% ipython --no-banner

In [1]: import numpy as np

In [2]: np.set_printoptions(precision=2, suppress=True, linewidth=120, floatmode="fixed")

In [3]: out = np.array([[-3, 1, 1], [2, -1, 1], [1, 3, -1]])

In [4]: feats = out + out.T

In [5]: feats
Out[5]: 
array([[-6,  3,  2],
       [ 3, -2,  4],
       [ 2,  4, -2]])

In [6]: ev, vecs = np.linalg.eigh(feats)

In [7]: np.linalg.svd(feats, compute_uv=False)
Out[7]: array([7.61, 5.73, 3.35])

In [8]: ev
Out[8]: array([-7.61, -5.73,  3.35])

In [9]: np.linalg.eigvalsh(feats @ feats)
Out[9]: array([11.19, 32.88, 57.93])

In [10]: ev, vecs = np.linalg.eigh(feats)

In [11]: x = np.array([2, 0, 1])

In [12]: vecs * np.maximum(ev, 0) @ vecs.T
Out[12]: 
array([[0.42, 0.81, 0.76],
       [0.81, 1.55, 1.46],
       [0.76, 1.46, 1.38]])

In [13]: np.linalg.eigvalsh(feats[1:, 1:])
Out[13]: array([-6.00,  2.00])

In [14]: (np.sign(vecs[:, -1].round(6)) == np.sign(vecs[0, -1].round(6))).astype(int)
Out[14]: array([1, 1, 1])

In [15]: np.abs(feats).sum(axis=1).max(), round(float(np.abs(ev).max()), 2)
Out[15]: (np.int64(11), 7.61)

In [16]: x @ feats @ x
Out[16]: np.int64(-18)

In [17]: ev, vecs = np.linalg.eig(feats)

In [18]: np.round(feats @ vecs[:, 0] - ev[0] * vecs[:, 0], 2) + 0
Out[18]: array([0.00, 0.00, 0.00])

In [19]: np.round(np.prod(ev), 2)
Out[19]: np.float64(146.0)

In [20]: O = feats.astype(float).copy()

In [21]: for j in range(3):
    ...:     O[:, j] -= O[:, :j] @ (O[:, :j].T @ O[:, j])
    ...:     O[:, j] /= np.linalg.norm(O[:, j])
    ...: 

In [22]: np.round(O.T @ O, 2) + 0
Out[22]: 
array([[1.00, 0.00, 0.00],
       [0.00, 1.00, 0.00],
       [0.00, 0.00, 1.00]])

In [23]: np.round(np.linalg.eigvalsh(feats).min(), 2)
Out[23]: np.float64(-7.61)

In [24]: K = np.array([[1.4, -1.2, 1.4, 0.2, 0.1, -0.5],
    ...:     [0.9, 1.6, 0.0, 0.5, 0.3, -0.9],
    ...:     [0.3, -0.5, 1.1, -2.9, 0.1, 1.6],
    ...:     [0.8, -0.3, -0.2, 0.9, 0.2, 0.2],
    ...:     [0.0, -0.1, -1.0, -0.7, -2.1, -0.8]])

In [25]: rng = np.random.default_rng(321)

In [26]: K[3] = K[0] + 0.05 * rng.normal(size=6)

In [27]: K
Out[27]: 
array([[ 1.40, -1.20,  1.40,  0.20,  0.10, -0.50],
       [ 0.90,  1.60,  0.00,  0.50,  0.30, -0.90],
       [ 0.30, -0.50,  1.10, -2.90,  0.10,  1.60],
       [ 1.37, -1.18,  1.33,  0.13,  0.08, -0.51],
       [ 0.00, -0.10, -1.00, -0.70, -2.10, -0.80]])

In [28]: gram = K.T @ K

In [29]: np.diag(gram)
Out[29]: array([4.73, 5.65, 5.93, 9.21, 4.53, 4.52])

In [30]: (K @ K.T).shape
Out[30]: (5, 5)

In [31]: np.round(np.linalg.eigvalsh(gram)[::-1], 2) + 0
Out[31]: array([14.70, 10.61,  6.07,  3.18,  0.00,  0.00])

In [32]: np.allclose(gram, gram.T)
Out[32]: True

In [33]: def softmax(z):
    ...:     e = np.exp(z - z.max(axis=-1, keepdims=True))
    ...:     return e / e.sum(axis=-1, keepdims=True)
    ...: 

In [34]: np.round(softmax(K[2] + 2), 2) + 0
Out[34]: array([0.12, 0.05, 0.27, 0.00, 0.10, 0.45])

In [35]: np.round(softmax(10 * K[2]), 2) + 0
Out[35]: array([0.00, 0.00, 0.01, 0.00, 0.00, 0.99])

In [36]: scores = K @ K.T / np.sqrt(6)

In [37]: np.round(softmax(scores), 2) + 0
Out[37]: 
array([[0.45, 0.04, 0.07, 0.41, 0.03],
       [0.10, 0.68, 0.03, 0.10, 0.09],
       [0.01, 0.00, 0.97, 0.01, 0.00],
       [0.44, 0.04, 0.08, 0.41, 0.03],
       [0.03, 0.05, 0.05, 0.04, 0.83]])

In [38]: out = K + rng.integers(-2, 3, (5, 4)) @ rng.integers(-2, 3, (4, 6))

In [39]: out
Out[39]: 
array([[  3.40,   6.80,  -2.60,  -1.80,  -1.90,  -3.50],
       [ -4.10,  -6.40,   6.00,  -0.50,   2.30,  -0.90],
       [ -4.70,  -5.50,   1.10,  -3.90,  11.10,  -4.40],
       [ -4.63,  -5.18,   3.33,  -2.87,   6.08,  -5.51],
       [-10.00,   1.90,  -5.00,  -8.70,  -4.10,  -2.80]])

In [40]: np.round(np.linalg.svd(out - K, compute_uv=False), 2) + 0
Out[40]: array([20.75, 14.76,  9.96,  3.05,  0.00])

In [41]: np.linalg.matrix_rank(out - K, tol=1e-8)
Out[41]: np.int64(4)

In [42]: X = np.loadtxt("dump.csv", delimiter=",")

In [43]: X
Out[43]: 
array([[1.00, 0.00, 0.00, 0.00, 0.00],
       [0.00, 0.33, 0.33, 0.00, 0.33],
       [0.00, 0.25, 0.50, 0.00, 0.25],
       [0.00, 0.33, 0.00, 0.33, 0.33],
       [0.00, 0.00, 0.33, 0.00, 0.67]])

In [44]: round(np.linalg.eigvals(X).sum().real, 2)
Out[44]: np.float64(2.83)

In [45]: np.linalg.eigvals(X)
Out[45]: array([0.33, 0.17, 0.33, 1.00, 1.00])

In [46]: round(np.einsum("ii->", X), 2)
Out[46]: np.float64(2.83)

In [47]: np.kron(np.eye(2, dtype=int), X)
Out[47]: 
array([[1.00, 0.00, 0.00, 0.00, 0.00, 0.00, 0.00, 0.00, 0.00, 0.00],
       [0.00, 0.33, 0.33, 0.00, 0.33, 0.00, 0.00, 0.00, 0.00, 0.00],
       [0.00, 0.25, 0.50, 0.00, 0.25, 0.00, 0.00, 0.00, 0.00, 0.00],
       [0.00, 0.33, 0.00, 0.33, 0.33, 0.00, 0.00, 0.00, 0.00, 0.00],
       [0.00, 0.00, 0.33, 0.00, 0.67, 0.00, 0.00, 0.00, 0.00, 0.00],
       [0.00, 0.00, 0.00, 0.00, 0.00, 1.00, 0.00, 0.00, 0.00, 0.00],
       [0.00, 0.00, 0.00, 0.00, 0.00, 0.00, 0.33, 0.33, 0.00, 0.33],
       [0.00, 0.00, 0.00, 0.00, 0.00, 0.00, 0.25, 0.50, 0.00, 0.25],
       [0.00, 0.00, 0.00, 0.00, 0.00, 0.00, 0.33, 0.00, 0.33, 0.33],
       [0.00, 0.00, 0.00, 0.00, 0.00, 0.00, 0.00, 0.33, 0.00, 0.67]])

In [48]: X @ np.ones(5)
Out[48]: array([1.00, 1.00, 1.00, 1.00, 1.00])

In [49]: np.round(np.linalg.matrix_power(X, 100), 2) + 0
Out[49]: 
array([[1.00, 0.00, 0.00, 0.00, 0.00],
       [0.00, 0.15, 0.40, 0.00, 0.45],
       [0.00, 0.15, 0.40, 0.00, 0.45],
       [0.00, 0.15, 0.40, 0.00, 0.45],
       [0.00, 0.15, 0.40, 0.00, 0.45]])

In [50]: np.sort(np.abs(np.linalg.eigvals(X)))[::-1]
Out[50]: array([1.00, 1.00, 0.33, 0.33, 0.17])

In [51]: np.linalg.matrix_power(X, 2)
Out[51]: 
array([[1.00, 0.00, 0.00, 0.00, 0.00],
       [0.00, 0.19, 0.39, 0.00, 0.42],
       [0.00, 0.21, 0.42, 0.00, 0.38],
       [0.00, 0.22, 0.22, 0.11, 0.44],
       [0.00, 0.08, 0.39, 0.00, 0.53]])

In [52]: p = np.eye(5)[0]

In [53]: for _ in range(4):
    ...:     p = p @ X
    ...:     print(p.round(2))
    ...: 
[1.00 0.00 0.00 0.00 0.00]
[1.00 0.00 0.00 0.00 0.00]
[1.00 0.00 0.00 0.00 0.00]
[1.00 0.00 0.00 0.00 0.00]

In [54]: ev, vecs = np.linalg.eig(X)

In [55]: np.sort(np.linalg.eigvals(X.T))
Out[55]: array([0.17, 0.33, 0.33, 1.00, 1.00])

In [56]: out = np.linalg.inv(X)

In [57]: out.round(2) + 0
Out[57]: 
array([[ 1.00,  0.00,  0.00,  0.00,  0.00],
       [ 0.00,  4.50, -2.00,  0.00, -1.50],
       [ 0.00, -3.00,  4.00,  0.00,  0.00],
       [ 0.00, -6.00,  4.00,  3.00,  0.00],
       [ 0.00,  1.50, -2.00,  0.00,  1.50]])

In [58]: round(np.linalg.slogdet(X)[0], 2)
Out[58]: np.float64(1.0)

In [59]: round(float(np.linalg.cond(X)), 2)
Out[59]: 11.58

In [60]: np.round(np.linalg.inv(out), 2) + 0
Out[60]: 
array([[1.00, 0.00, 0.00, 0.00, 0.00],
       [0.00, 0.33, 0.33, 0.00, 0.33],
       [0.00, 0.25, 0.50, 0.00, 0.25],
       [0.00, 0.33, 0.00, 0.33, 0.33],
       [0.00, 0.00, 0.33, 0.00, 0.67]])

In [61]: np.allclose(out, X.T)
Out[61]: False

In [62]: lab = rng.integers(0, 3, 3)

In [63]: E = np.array([[-1, 1, -5], [3, -5, 4], [-4, 5, 4]]) * (lab[:, None] == lab)

In [64]: E
Out[64]: 
array([[-1,  0,  0],
       [ 0, -5,  0],
       [ 0,  0,  4]])

In [65]: lab = rng.permutation(3)

In [66]: lab
Out[66]: array([0, 1, 2])

In [67]: out = E[lab][:, lab]

In [68]: np.sort(np.abs(np.linalg.eigvals(out)))
Out[68]: array([1.00, 4.00, 5.00])

In [69]: round(float(np.linalg.det(out)), 2), round(float(np.linalg.det(E[lab])), 2)
Out[69]: (20.0, 20.0)

In [70]: np.allclose(out, E)
Out[70]: True

In [71]: np.trace(out)
Out[71]: np.int64(-2)

In [72]: ev, vecs = np.linalg.eig(E)

In [73]: E @ vecs[:, 0] - ev[0] * vecs[:, 0]
Out[73]: array([0.00, 0.00, 0.00])

In [74]: np.sort(np.linalg.eigvals(E @ E))
Out[74]: array([ 1.00, 16.00, 25.00])

In [75]: ev
Out[75]: array([-1.00, -5.00,  4.00])

In [76]: np.sort(np.linalg.eigvals(E.T))
Out[76]: array([-5.00, -1.00,  4.00])

In [77]: out = E / np.linalg.norm(E, axis=1, keepdims=True)

In [78]: gram = out @ out.T

In [79]: np.degrees(np.arccos(np.clip(gram[1, 2], -1, 1)))
Out[79]: np.float64(90.0)

In [80]: gram[1]
Out[80]: array([0.00, 1.00, 0.00])

In [81]: np.argwhere(np.triu(np.abs(gram) > 0.95, 1))
Out[81]: array([], shape=(0, 2), dtype=int64)

In [82]: (np.abs(gram) > 0.9).astype(int)
Out[82]: 
array([[1, 0, 0],
       [0, 1, 0],
       [0, 0, 1]])

In [83]: x = np.array([2, 3, 0, 2, 1, -1])

In [84]: a = np.maximum(K @ x, 0)

In [85]: np.tanh(K @ x)
Out[85]: array([ 0.20,  1.00, -1.00,  0.03, -1.00])

In [86]: np.maximum(K @ (3 * x), 0)
Out[86]: array([ 0.60, 26.40,  0.00,  0.10,  0.00])

In [87]: data = np.array([[0.0, 0.0, 3.0], [0.0, 0.0, 1.0], [3.0, 1.0, 0.0]])

In [88]: data
Out[88]: 
array([[0.00, 0.00, 3.00],
       [0.00, 0.00, 1.00],
       [3.00, 1.00, 0.00]])

In [89]: P = np.triu(np.array([[0, -2, 7], [-9, 2, -5], [-2, -6, -6]]), 1) + np.eye(3)

In [90]: out = P @ data @ np.linalg.inv(P)

In [91]: np.linalg.matrix_rank(out)
Out[91]: np.int64(2)

In [92]: np.round(np.poly(out), 2) + 0
Out[92]: array([  1.00,   0.00, -10.00,   0.00])

In [93]: P @ data - data @ P
Out[93]: 
array([[ 21.00,   7.00,  -2.00],
       [-15.00,  -5.00,   0.00],
       [  0.00,   6.00, -16.00]])

In [94]: round(np.linalg.det(out), 2)
Out[94]: np.float64(-0.0)

In [95]: left, sv, Vt = np.linalg.svd(data)

In [96]: vecs = Vt[:(sv > 1e-8).sum()]

In [97]: x = data[0] + 4 * data[1] + rng.integers(2) * np.eye(3)[2]

In [98]: x
Out[98]: array([0.00, 0.00, 8.00])

In [99]: np.linalg.matrix_rank(np.vstack([data, x]))
Out[99]: np.int64(2)

In [100]: np.round(np.linalg.norm(x - vecs.T @ vecs @ x), 2)
Out[100]: np.float64(0.0)

In [101]: np.diag(vecs.T @ vecs)
Out[101]: array([0.90, 0.10, 1.00])

In [102]: np.allclose(vecs.T @ vecs @ x, x)
Out[102]: True

In [103]: left, sv, Vt = np.linalg.svd(data)

In [104]: sv
Out[104]: array([ 3.16,  3.16, -0.00])

In [105]: out = left[:, :2] @ np.diag(sv[:2]) @ Vt[:2]

In [106]: np.abs(data - out).max()
Out[106]: np.float64(0.0)

In [107]: out = data / np.linalg.norm(data, axis=1, keepdims=True)

In [108]: gram = out @ out.T

In [109]: (gram - 2 * np.eye(3)).round(6).argmax(axis=1)
Out[109]: array([1, 0, 0])

In [110]: gram[1]
Out[110]: array([1.00, 1.00, 0.00])

In [111]: gram
Out[111]: 
array([[1.00, 1.00, 0.00],
       [1.00, 1.00, 0.00],
       [0.00, 0.00, 1.00]])

In [112]: np.argwhere(np.triu(np.abs(gram) > 0.95, 1))
Out[112]: array([[0, 1]])

In [113]: round(np.linalg.norm(data, 2) / np.linalg.norm(data), 2)
Out[113]: np.float64(0.71)

In [114]: np.argsort(-np.linalg.norm(data, axis=0).round(6), kind="stable")[:3]
Out[114]: array([2, 0, 1])

In [115]: [round(float(x), 2) for x in np.linalg.svd(data, compute_uv=False)[:3]]
Out[115]: [3.16, 3.16, 0.0]

In [116]: np.linalg.matrix_rank(data, rtol=0.1)
Out[116]: np.int64(2)
